% python3 -q
>>> import numpy as np
>>> np.set_printoptions(precision=1, suppress=True, linewidth=120, sign=" ")
>>> A = np.array([[3, 1, -2, -10, -2],
...     [4, 3, -1, -13, -2],
...     [-2, 5, -1, -5, -2],
...     [0, 0, 0, 0, 0],
...     [0, 0, 0, 0, 0],
...     [0, 0, 0, 0, 0],
...     [4, 2, -3, -15, 0],
...     [7, -1, 1, 0, -1],
...     [6, -2, 0, -8, 0],
...     [2, 3, 0, -8, 2],
...     [6, -2, 0, -8, 0],
...     [8, 1, 2, -3, -1]])
>>> other = np.c_[A[:, :2] @ np.array([[6, -5], [-3, -6]]), np.array([-1, -8, 9, 4, -6, 0, 8, -5, -7, -4, 2, -6])]
>>> other
array([[ 15, -21,  -1],
       [ 15, -38,  -8],
       [-27, -20,   9],
       [  0,   0,   4],
       [  0,   0,  -6],
       [  0,   0,   0],
       [ 18, -32,   8],
       [ 45, -29,  -5],
       [ 42, -18,  -7],
       [  3, -28,  -4],
       [ 42, -18,   2],
       [ 45, -46,  -6]])
>>> np.round(np.linalg.lstsq(A, other[:, 0])[0], 1) + 0
array([ 6., -3.,  0.,  0.,  0.])
>>> np.linalg.matrix_rank(other)
np.int64(3)
>>> np.linalg.matrix_rank(np.c_[A, other])
np.int64(6)
>>> vec = np.array([0, 2, 2, 2, 2])
>>> a = np.maximum(A @ vec, 0)
>>> np.tanh(A @ vec)
array([-1., -1., -1.,  0.,  0.,  0., -1., -1., -1., -1., -1., -1.])
>>> np.maximum(A @ (3 * vec), 0)
array([ 0,  0,  0,  0,  0,  0,  0,  0,  0,  0,  0,  0])
>>> A.T @ a
array([ 0,  0,  0,  0,  0])
>>> W2 = A[[5, 9]].astype(float)
>>> for _ in range(3):
...     lab = np.linalg.norm(A[:, None] - W2, axis=-1).argmin(axis=1)
...     W2 = np.array([A[lab == j].mean(axis=0) for j in range(2)])
... 
>>> lab
array([ 1,  1,  1,  0,  0,  0,  1,  0,  1,  1,  1,  0])
>>> np.bincount(lab)
array([ 5,  7])
>>> np.abs(W2[1] - W2[0]).argmax()
np.int64(3)
>>> W2
array([[ 3. ,  0. ,  0.6, -0.6, -0.4],
       [ 3.3,  1.4, -1. , -9.6, -0.6]])
>>> F = np.load("test19.npy")
>>> F
array([[ -6.4,   9.6,  -4.1, -15. ,  -2.5,  -4.3],
       [  4.1,   2.4,  12.8,  -5.6,  -7.8, -11. ],
       [ -5.6,   6.1,   7.6,   7.1, -12.3,  -8.5],
       [ -4.7,  10.6,  -6.9,  -7.7,  11.6,  -4.8],
       [ -5.2,  -1.2,   8.3,  14.6,   9.5,   0.7],
       [ -5.6,   6. ,  -0.5,   7.4, -15.3,  -6.4],
       [ 13.4,  -3.7,  -1.3,   3.9,  12.4,   5.9],
       [ -5.1,  13.5,  -4.4, -11.8,   5.3,   2.1],
       [ -7.2,  -7.5,  13.4,  -3.7,   7.4,   6.7],
       [-14.9,  10.9,   4.4,   3.3,   3.2,  -4.4],
       [ 17.3,  -3.5,  -3.1,  -3.4,   4.2,  -7.1],
       [ -6.9,  -1.4,  -8.9,   2.1,   9.5, -13.2],
       [  2.2, -12. ,  -4.6,  -5.4,  13.1,  -5.5],
       [  2.3,  16. ,   2. ,   7.3,  -3.2,   8.5],
       [  3.3,  -3.2,   2.3, -10.5,  -2.5, -16. ],
       [  3.4, -11.1, -12.5,   8.5,   5.4,  -2.7],
       [  1.7,   5.6, -14.3,  -6.5,  10.9,   1.2],
       [ -1.9,  13. , -12. ,  -6.6,  -3.9,   5.1],
       [  5.2,   5. ,  -5.2,  10.3, -13.2,   6.4],
       [ -2.6,  -0.2,  -1.2, -11.2,  -3.1, -16. ],
       [  9.1, -10.2, -11.9,   4. ,   6.5,  -3.7],
       [ -3.8, -11.3,  11. ,   5.7,   7. ,  -7.4],
       [  7.4,  12.1,   6.9, -10.3,   6.5,  -2. ],
       [ -5.1,   9.4,  12.2,  -2.9,  -1.8,  11.3],
       [ 15.7,   0.8, -10. ,  -3.3,   4.7,   4.4],
       [-11.2,  -8.3, -12.1,   7.1,  -3. ,  -0.4]])
>>> other = np.c_[F[:, :1] @ np.array([[2]]), np.array([3, -2, 2, 0, 1, 3, -1, -5, -2, 2, 5, 2, 4, -2, -5, 0, 5, 0, 0, -4, 1, -3, 3, -4, 1, -3])]
>>> other
array([[-12.8,   3. ],
       [  8.2,  -2. ],
       [-11.2,   2. ],
       [ -9.4,   0. ],
       [-10.4,   1. ],
       [-11.2,   3. ],
       [ 26.8,  -1. ],
       [-10.2,  -5. ],
       [-14.4,  -2. ],
       [-29.8,   2. ],
       [ 34.6,   5. ],
       [-13.8,   2. ],
       [  4.4,   4. ],
       [  4.6,  -2. ],
       [  6.6,  -5. ],
       [  6.8,   0. ],
       [  3.4,   5. ],
       [ -3.8,   0. ],
       [ 10.4,   0. ],
       [ -5.2,  -4. ],
       [ 18.2,   1. ],
       [ -7.6,  -3. ],
       [ 14.8,   3. ],
       [-10.2,  -4. ],
       [ 31.4,   1. ],
       [-22.4,  -3. ]])
>>> np.round(np.linalg.norm(other - F @ np.linalg.lstsq(F, other)[0], axis=0), 1) + 0
array([  0. ,  13.3])
>>> np.linalg.norm(np.linalg.qr(F)[0].T @ other, axis=0) ** 2 / ((other ** 2).sum(axis=0) + 1e-12)
array([ 1. ,  0.2])
>>> np.linalg.matrix_rank(np.c_[F, other])
np.int64(7)
